In [1]: import numpy as np

In [2]: np.set_printoptions(precision=2, suppress=True, linewidth=140)

In [3]: arr = np.load("sample17.npy")

In [4]: arr
Out[4]: 
array([[-1.5 ,  1.4 , -4.16, -1.2 , -0.6 ],
       [-0.9 , -0.4 ,  1.17,  0.9 ,  0.8 ],
       [ 0.5 , -1.  ,  2.98,  1.2 , -0.8 ],
       [ 1.2 ,  0.1 , -0.33,  1.6 , -1.1 ],
       [-0.8 , -0.6 ,  1.8 ,  1.9 ,  0.  ],
       [-1.3 , -0.1 ,  0.32, -2.5 ,  0.4 ],
       [ 0.1 , -0.1 ,  0.31,  1.  , -0.1 ],
       [ 1.2 , -0.8 ,  2.43,  1.2 , -0.4 ],
       [-0.7 , -1.3 ,  3.9 , -1.2 ,  1.  ],
       [-0.4 ,  0.5 , -1.48, -0.2 ,  2.  ],
       [ 1.8 , -1.3 ,  3.92,  1.8 , -0.4 ],
       [-0.1 ,  0.4 , -1.22,  0.  , -1.3 ],
       [ 0.7 , -1.1 ,  3.32,  1.4 , -0.2 ],
       [ 2.2 , -2.3 ,  6.92, -1.  , -0.3 ],
       [-0.8 , -0.4 ,  1.2 , -0.4 , -0.9 ],
       [-1.4 , -0.6 ,  1.8 , -1.2 , -1.9 ],
       [ 0.4 ,  2.9 , -8.71,  1.1 ,  0.  ],
       [ 0.2 , -2.1 ,  6.3 ,  2.3 ,  1.  ],
       [ 0.3 , -0.5 ,  1.52, -1.2 , -0.5 ],
       [ 0.  ,  0.7 , -2.13,  2.  , -0.2 ],
       [ 0.3 , -0.9 ,  2.72,  0.1 ,  0.8 ],
       [ 0.7 ,  0.  , -0.01,  1.9 , -2.3 ],
       [-1.7 ,  0.2 , -0.61, -0.1 , -0.3 ],
       [ 0.1 , -0.4 ,  1.2 , -0.1 , -0.5 ],
       [-0.9 , -0.3 ,  0.88,  0.7 , -1.2 ],
       [-0.6 ,  1.  , -2.99, -1.  , -0.6 ],
       [ 1.2 , -1.  ,  3.  , -1.1 ,  0.1 ],
       [-0.6 , -0.7 ,  2.11,  1.8 ,  1.1 ],
       [ 1.1 , -0.3 ,  0.92,  0.1 ,  1.  ]])

In [5]: B = np.c_[arr[:, :2] @ np.array([[-3, -2], [1, -3]]), np.array([-2, -1, 2, -1, 1, 0, 1, 0, 0, 1, 0, 1, 1, 1, 1, -1, -2, -2, 0, -2, -2, -1, 1, 1, -1, -2, -2, 1, -2])]

In [6]: B.round(2) + 0
Out[6]: 
array([[ 5.9, -1.2, -2. ],
       [ 2.3,  3. , -1. ],
       [-2.5,  2. ,  2. ],
       [-3.5, -2.7, -1. ],
       [ 1.8,  3.4,  1. ],
       [ 3.8,  2.9,  0. ],
       [-0.4,  0.1,  1. ],
       [-4.4,  0. ,  0. ],
       [ 0.8,  5.3,  0. ],
       [ 1.7, -0.7,  1. ],
       [-6.7,  0.3,  0. ],
       [ 0.7, -1. ,  1. ],
       [-3.2,  1.9,  1. ],
       [-8.9,  2.5,  1. ],
       [ 2. ,  2.8,  1. ],
       [ 3.6,  4.6, -1. ],
       [ 1.7, -9.5, -2. ],
       [-2.7,  5.9, -2. ],
       [-1.4,  0.9,  0. ],
       [ 0.7, -2.1, -2. ],
       [-1.8,  2.1, -2. ],
       [-2.1, -1.4, -1. ],
       [ 5.3,  2.8,  1. ],
       [-0.7,  1. ,  1. ],
       [ 2.4,  2.7, -1. ],
       [ 2.8, -1.8, -2. ],
       [-4.6,  0.6, -2. ],
       [ 1.1,  3.3,  1. ],
       [-3.6, -1.3, -2. ]])

In [7]: np.linalg.matrix_rank(np.c_[arr, B])
Out[7]: np.int64(6)

In [8]: np.round(np.linalg.lstsq(arr, B[:, 0])[0], 2) + 0
Out[8]: array([-3.,  1.,  0.,  0.,  0.])
